% ipython --no-banner

In [1]: import numpy as np

In [2]: np.set_printoptions(precision=2, suppress=True, linewidth=120)

In [3]: rd = lambda a: np.round(a, 2) + 0

In [4]: A = np.load("out16.npy")

In [5]: A
Out[5]: 
array([[ 5.,  6.,  7., -1., -5.,  2.,  2.,  2.,  0.,  0.,  2.,  2.],
       [ 4., -6., -9.,  5.,  7., -3.,  3.,  3.,  4.,  3.,  1.,  2.],
       [ 9.,  3.,  1., -6., -9.,  9.,  4.,  0.,  1.,  1.,  4.,  2.],
       [-5., -6.,  7.,  0.,  6.,  9.,  4.,  3.,  3.,  3.,  5.,  1.],
       [-9.,  3., -6.,  5., -1., -5.,  2.,  2.,  0.,  4.,  5.,  0.],
       [ 7., -9., -4.,  6.,  3., -5.,  5.,  5.,  2.,  4.,  2.,  3.],
       [ 0.,  0.,  0.,  0.,  0.,  0., -2.,  3.,  0.,  0., -2., -1.],
       [ 0.,  0.,  0.,  0.,  0.,  0., -1., -1.,  3.,  3.,  0.,  2.],
       [ 0.,  0.,  0.,  0.,  0.,  0.,  3.,  3.,  3.,  2., -2., -2.],
       [ 0.,  0.,  0.,  0.,  0.,  0.,  1., -1.,  1.,  0.,  1., -1.],
       [ 0.,  0.,  0.,  0.,  0.,  0., -2., -3.,  0., -2.,  2., -3.],
       [ 0.,  0.,  0.,  0.,  0.,  0.,  2., -1.,  2.,  2.,  1., -3.]])

In [6]: x = np.array([2, 1, 4, 4, 3, 0, 0, 1, 5, 2, 0, 1])

In [7]: y = A @ x

In [8]: coef, lr = np.zeros(12), 1 / np.linalg.norm(A, 2) ** 2

In [9]: for i in range(250):
   ...:     coef -= lr * A.T @ (A @ coef - y)
   ...:     if i % 50 == 0: print(i, round(np.linalg.norm(A @ coef - y), 2))
   ...: 
0 52.95
50 5.33
100 1.62
150 0.82
200 0.58

In [10]: rd(np.linalg.cond(A))
Out[10]: np.float64(237.85)

In [11]: W1 = np.array([[-2, 2, 3, 3],
    ...:     [0, 0, -3, -1],
    ...:     [5, -3, -1, 5],
    ...:     [3, -1, 2, -2],
    ...:     [-5, 2, 1, 2],
    ...:     [0, 5, -3, -4],
    ...:     [-2, -2, -1, 3],
    ...:     [-3, -1, 3, -5],
    ...:     [-1, -1, 4, 0],
    ...:     [-1, -2, 4, 2],
    ...:     [4, 5, 3, -2],
    ...:     [3, 1, -1, 5]])

In [12]: coef = np.array([0, 3, 1, 2])

In [13]: hid = np.maximum(A @ W1 + coef, 0)

In [14]: print(np.linalg.matrix_rank(hid))
4

In [15]: (hid > 0).astype(int)
Out[15]: 
array([[1, 0, 0, 1],
       [0, 1, 1, 0],
       [1, 1, 0, 1],
       [1, 1, 1, 1],
       [1, 0, 1, 0],
       [0, 0, 1, 1],
       [0, 0, 1, 0],
       [1, 0, 1, 1],
       [0, 0, 1, 0],
       [1, 1, 1, 1],
       [1, 1, 0, 0],
       [0, 0, 1, 0]])

In [16]: basis = np.array([[2, 1], [2, 0], [1, 1], [0, 3]])

In [17]: hid @ basis
Out[17]: 
array([[102., 147.],
       [141., 101.],
       [176.,  41.],
       [119.,  40.],
       [ 58.,  44.],
       [120., 225.],
       [  7.,   7.],
       [ 31.,  86.],
       [ 23.,  23.],
       [ 17.,  15.],
       [ 70.,  14.],
       [ 18.,  18.]])

In [18]: (hid @ basis).round(6).argmax(axis=1)
Out[18]: array([1, 0, 0, 0, 0, 1, 0, 1, 0, 0, 0, 0])
